% ipython --no-banner

In [1]: import numpy as np

In [2]: np.set_printoptions(precision=3, suppress=True, linewidth=100)

In [3]: def rd(a):
   ...:     return np.round(a, 3) + 0
   ...: 

In [4]: K = np.loadtxt("mat.csv", delimiter=",")

In [5]: K
Out[5]: 
array([[ -2.084,  -7.833, -18.284],
       [ -6.71 ,  -7.831, -17.136],
       [-17.748,  -7.722,   5.04 ],
       [  8.313, -16.805,  -6.963],
       [ 16.33 ,  -8.219,   8.111],
       [-19.857,  -1.598,   1.775],
       [ -2.973, -17.886,   8.44 ],
       [-19.993,   0.367,   0.392],
       [ -1.012,   2.066, -19.867],
       [-12.362,   7.099,  14.028],
       [  0.355, -19.875,  -2.207],
       [ 10.804,  16.136,  -4.785],
       [ -4.819, -18.692,   5.234],
       [-11.208,   3.552,  16.179],
       [ -6.482,  -0.882, -18.9  ]])

In [6]: Ac = K - K.mean(axis=0)

In [7]: V = np.linalg.svd(Ac)[2][:2]

In [8]: out = Ac - Ac @ V.T @ V

In [9]: rd((Ac @ V.T).std(axis=0))
Out[9]: array([12.301, 10.554])

In [10]: rd(out.std(axis=0))
Out[10]: array([6.416, 5.888, 3.03 ])

In [11]: rd(np.linalg.norm(out) / np.linalg.norm(Ac))
Out[11]: np.float64(0.494)

In [12]: rd(np.cov(Ac @ V.T, rowvar=False))
Out[12]: 
array([[162.11 ,   0.   ],
       [  0.   , 119.354]])

In [13]: rd(np.diag(V.T @ V))
Out[13]: array([0.516, 0.592, 0.892])

In [14]: G = np.cov(K, rowvar=False)

In [15]: rd(np.corrcoef(K.T))
Out[15]: 
array([[ 1.   , -0.138, -0.193],
       [-0.138,  1.   , -0.008],
       [-0.193, -0.008,  1.   ]])

In [16]: np.argsort(-K.std(axis=0).round(6), kind="stable")
Out[16]: array([2, 0, 1])

In [17]: rd(G)
Out[17]: 
array([[117.359, -15.622, -25.272],
       [-15.622, 108.63 ,  -1.004],
       [-25.272,  -1.004, 146.566]])

In [18]: np.argwhere(np.triu(np.abs(np.corrcoef(K.T)) > 0.8, 1))
Out[18]: array([], shape=(0, 2), dtype=int64)

In [19]: G.shape
Out[19]: (3, 3)

In [20]: O, R = np.linalg.qr(G)

In [21]: rd(R)
Out[21]: 
array([[-121.062,   28.952,   54.965],
       [   0.   , -105.865,   13.723],
       [   0.   ,    0.   ,  137.52 ]])

In [22]: rd(abs(R[0, 0])), rd(np.linalg.norm(G[:, 0]))
Out[22]: (np.float64(121.062), np.float64(121.062))

In [23]: rd(O.T @ O)
Out[23]: 
array([[1., 0., 0.],
       [0., 1., 0.],
       [0., 0., 1.]])

In [24]: D = np.linalg.norm(K[:, None] - K[None], axis=-1)

In [25]: D[12].round(6).argsort(kind="stable")[:4]
Out[25]: array([12,  6, 10,  2])

In [26]: rd(np.linalg.norm(K, axis=1))
Out[26]: 
array([20.   , 20.   , 20.001, 20.   , 20.   , 20.   , 20.   , 20.   , 20.   , 20.   , 20.   ,
       20.   , 20.   , 20.   , 20.   ])

In [27]: rd(D[:5, :5])
Out[27]: 
array([[ 0.   ,  4.766, 28.096, 17.798, 32.186],
       [ 4.766,  0.   , 24.771, 20.241, 34.182],
       [28.096, 24.771,  0.   , 30.096, 34.22 ],
       [17.798, 20.241, 30.096,  0.   , 19.111],
       [32.186, 34.182, 34.22 , 19.111,  0.   ]])

In [28]: D.mean(axis=1).argmax()
Out[28]: np.int64(11)

In [29]: np.linalg.matrix_rank(D ** 2)
Out[29]: np.int64(5)

In [30]: mat = np.load("arr.npy")

In [31]: rd(mat)
Out[31]: 
array([[ 0.028, -0.139, -0.083,  0.028],
       [-0.139,  0.694,  0.417, -0.139],
       [-0.083,  0.417,  0.25 , -0.083],
       [ 0.028, -0.139, -0.083,  0.028]])

In [32]: evals, V = np.linalg.eigh(mat)

In [33]: x0 = np.array([-2, 2, 1, -2])

In [34]: rd(x0 @ mat @ x0 / (x0 @ x0)), rd(evals[0]), rd(evals[-1])
Out[34]: (np.float64(0.618), np.float64(0.0), np.float64(1.0))

In [35]: rd(V * np.abs(evals) @ V.T)
Out[35]: 
array([[ 0.028, -0.139, -0.083,  0.028],
       [-0.139,  0.694,  0.417, -0.139],
       [-0.083,  0.417,  0.25 , -0.083],
       [ 0.028, -0.139, -0.083,  0.028]])

In [36]: rd(np.linalg.eigvalsh(mat[1:, 1:]))
Out[36]: array([0.   , 0.   , 0.972])

In [37]: rd(V * np.maximum(evals, 0) @ V.T)
Out[37]: 
array([[ 0.028, -0.139, -0.083,  0.028],
       [-0.139,  0.694,  0.417, -0.139],
       [-0.083,  0.417,  0.25 , -0.083],
       [ 0.028, -0.139, -0.083,  0.028]])

In [38]: rk = np.linalg.matrix_rank(mat)

In [39]: rk
Out[39]: np.int64(1)

In [40]: ns = np.linalg.svd(mat)[2][rk:].T

In [41]: rd(ns @ ns.T)
Out[41]: 
array([[ 0.972,  0.139,  0.083, -0.028],
       [ 0.139,  0.306, -0.417,  0.139],
       [ 0.083, -0.417,  0.75 ,  0.083],
       [-0.028,  0.139,  0.083,  0.972]])

In [42]: ns.shape
Out[42]: (4, 3)

In [43]: np.linalg.matrix_rank(mat.T @ mat), np.linalg.matrix_rank(mat @ mat.T)
Out[43]: (np.int64(1), np.int64(1))

In [44]: rd(mat @ ns)
Out[44]: 
array([[0., 0., 0.],
       [0., 0., 0.],
       [0., 0., 0.],
       [0., 0., 0.]])

In [45]: [int(np.linalg.matrix_rank(np.delete(mat, i, axis=0))) for i in range(4)]
Out[45]: [1, 1, 1, 1]

In [46]: t = np.radians(180)

In [47]: R = np.eye(4)

In [48]: R[3, 3] = R[1, 1] = np.cos(t)

In [49]: R[3, 1], R[1, 3] = -np.sin(t), np.sin(t)

In [50]: rd(R)
Out[50]: 
array([[ 1.,  0.,  0.,  0.],
       [ 0., -1.,  0.,  0.],
       [ 0.,  0.,  1.,  0.],
       [ 0.,  0.,  0., -1.]])

In [51]: out = mat @ R.T

In [52]: rd(out)
Out[52]: 
array([[ 0.028,  0.139, -0.083, -0.028],
       [-0.139, -0.694,  0.417,  0.139],
       [-0.083, -0.417,  0.25 ,  0.083],
       [ 0.028,  0.139, -0.083, -0.028]])

In [53]: rd(np.linalg.det(R)), np.trace(R)
Out[53]: (np.float64(1.0), np.float64(0.0))

In [54]: np.allclose(mat @ mat.T, out @ out.T)
Out[54]: True
